>>> import numpy as np
>>> np.set_printoptions(precision=2, suppress=True, linewidth=200, sign=" ")
>>> E = np.array([[-6, -4, 2, 6], [12, 8, -4, -12], [12, 8, -4, -12]])
>>> left, sig = np.linalg.svd(E)
Traceback (most recent call last):
  File "<python-input-3>", line 1, in <module>
    left, sig = np.linalg.svd(E)
    ^^^^^^^^^
ValueError: too many values to unpack (expected 2)
>>> left, sig, VT = np.linalg.svd(E, full_matrices=False)
>>> np.allclose(left * sig @ VT, E)
True
>>> np.round(sig / sig[0], 2) + 0
array([ 1.,  0.,  0.])
>>> (sig > 1e-8).sum()
np.int64(1)
>>> sig.round(2) + 0
array([ 28.77,   0.  ,   0.  ])
>>> np.allclose(E[:-1].T @ np.linalg.lstsq(E[:-1].T, E[-1])[0], E[-1])
True
>>> try:
...     np.linalg.inv(E)
... except np.linalg.LinAlgError as e:
...     print(e)
... 
Last 2 dimensions of the array must be square
>>> np.abs(np.diag(np.linalg.qr(E)[1])) > 1e-9
array([ True, False, False])
>>> left, sig, VT = np.linalg.svd(E)
>>> sig.round(2) + 0
array([ 28.77,   0.  ,   0.  ])
>>> np.argmax(sig[:-1] / (sig[1:] + 1e-6)) + 1
np.int64(1)
>>> M2 = left[:, :1] @ np.diag(sig[:1]) @ VT[:1]
>>> np.round(np.linalg.norm(E - M2, 2), 2), round(float(sig[1]), 2)
(np.float64(0.0), 0.0)
>>> round(np.linalg.norm(E - M2) / np.linalg.norm(E), 2)
np.float64(0.0)
>>> left, sig, VT = np.linalg.svd(E)
>>> V = VT[:(sig > 1e-8).sum()]
>>> rng = np.random.default_rng(8453)
>>> x = E[1] + 4 * E[2] + rng.integers(2) * np.eye(4)[0]
>>> x
array([ 61.,  40., -20., -60.])
>>> np.diag(V.T @ V)
array([ 0.39,  0.17,  0.04,  0.39])
>>> np.linalg.matrix_rank(np.vstack([E, x]))
np.int64(2)
>>> X = np.array([[4, 5, 6, 7], [8, 9, 10, 11], [12, 13, 14, 15], [16, 17, 18, 19]])
>>> rank = np.linalg.matrix_rank(X)
>>> rank
np.int64(2)
>>> N = np.linalg.svd(X)[2][rank:].T
>>> N @ N.T
array([[ 0.3, -0.4, -0.1,  0.2],
       [-0.4,  0.7, -0.2, -0.1],
       [-0.1, -0.2,  0.7, -0.4],
       [ 0.2, -0.1, -0.4,  0.3]])
>>> [int(np.linalg.matrix_rank(X[:i])) for i in range(1, len(X) + 1)]
[1, 2, 2, 2]
>>> left, sig, VT = np.linalg.svd(X)
>>> V = VT[:(sig > 1e-8).sum()]
>>> x = X[2] + -1 * X[0] + rng.integers(2) * np.eye(4)[0]
>>> x
array([ 8.,  8.,  8.,  8.])
>>> np.allclose(V.T @ V @ x, x)
True
>>> round(float(np.linalg.norm(x - V.T @ V @ x)), 2)
0.0
>>> V.T @ V
array([[ 0.7,  0.4,  0.1, -0.2],
       [ 0.4,  0.3,  0.2,  0.1],
       [ 0.1,  0.2,  0.3,  0.4],
       [-0.2,  0.1,  0.4,  0.7]])
>>> left, sig, VT = np.linalg.svd(X)
>>> sig.round(2) + 0
array([ 49.53,   1.62,   0.  ,   0.  ])
>>> np.argmax(sig[:-1] / (sig[1:] + 1e-6)) + 1
np.int64(2)
>>> M2 = left[:, :2] @ np.diag(sig[:2]) @ VT[:2]
>>> round(float(np.abs(X - M2).max()), 2)
0.0
>>> M2 = X / np.linalg.norm(X, axis=1, keepdims=True)
>>> G = M2 @ M2.T
>>> np.argwhere(np.triu(np.abs(G) > 0.95, 1))
array([[ 0,  1],
       [ 0,  2],
       [ 0,  3],
       [ 1,  2],
       [ 1,  3],
       [ 2,  3]])
>>> np.linalg.norm(M2, axis=1)
array([ 1.,  1.,  1.,  1.])
>>> (G - 2 * np.eye(4)).round(6).argmax(axis=1)
array([ 1,  2,  3,  2])
>>> (np.abs(G) > 0.9).astype(int)
array([[ 1,  1,  1,  1],
       [ 1,  1,  1,  1],
       [ 1,  1,  1,  1],
       [ 1,  1,  1,  1]])
>>> np.linalg.cond(X) > 100
np.True_
>>> round(np.linalg.norm(X, 2) / np.linalg.norm(X), 2)
np.float64(1.0)
>>> np.linalg.matrix_rank(X, rtol=0.1)
np.int64(1)
>>> J = np.load("a.npy")
>>> J
array([[-2.,  3.,  0.],
       [-1.,  2.,  0.],
       [ 0.,  0.,  3.]])
>>> q, r_ = np.linalg.qr(J)
>>> q @ r_
array([[-2.,  3.,  0.],
       [-1.,  2.,  0.],
       [ 0.,  0.,  3.]])
>>> q
array([[-0.89, -0.45,  0.  ],
       [-0.45,  0.89,  0.  ],
       [ 0.  , -0.  ,  1.  ]])
>>> r_
array([[ 2.24, -3.58,  0.  ],
       [ 0.  ,  0.45,  0.  ],
       [ 0.  ,  0.  ,  3.  ]])
>>> np.round(np.trace(q @ q.T), 2)
np.float64(3.0)
>>> np.round(abs(r_[0, 0]), 2), np.round(np.linalg.norm(J[:, 0]), 2)
(np.float64(2.24), np.float64(2.24))
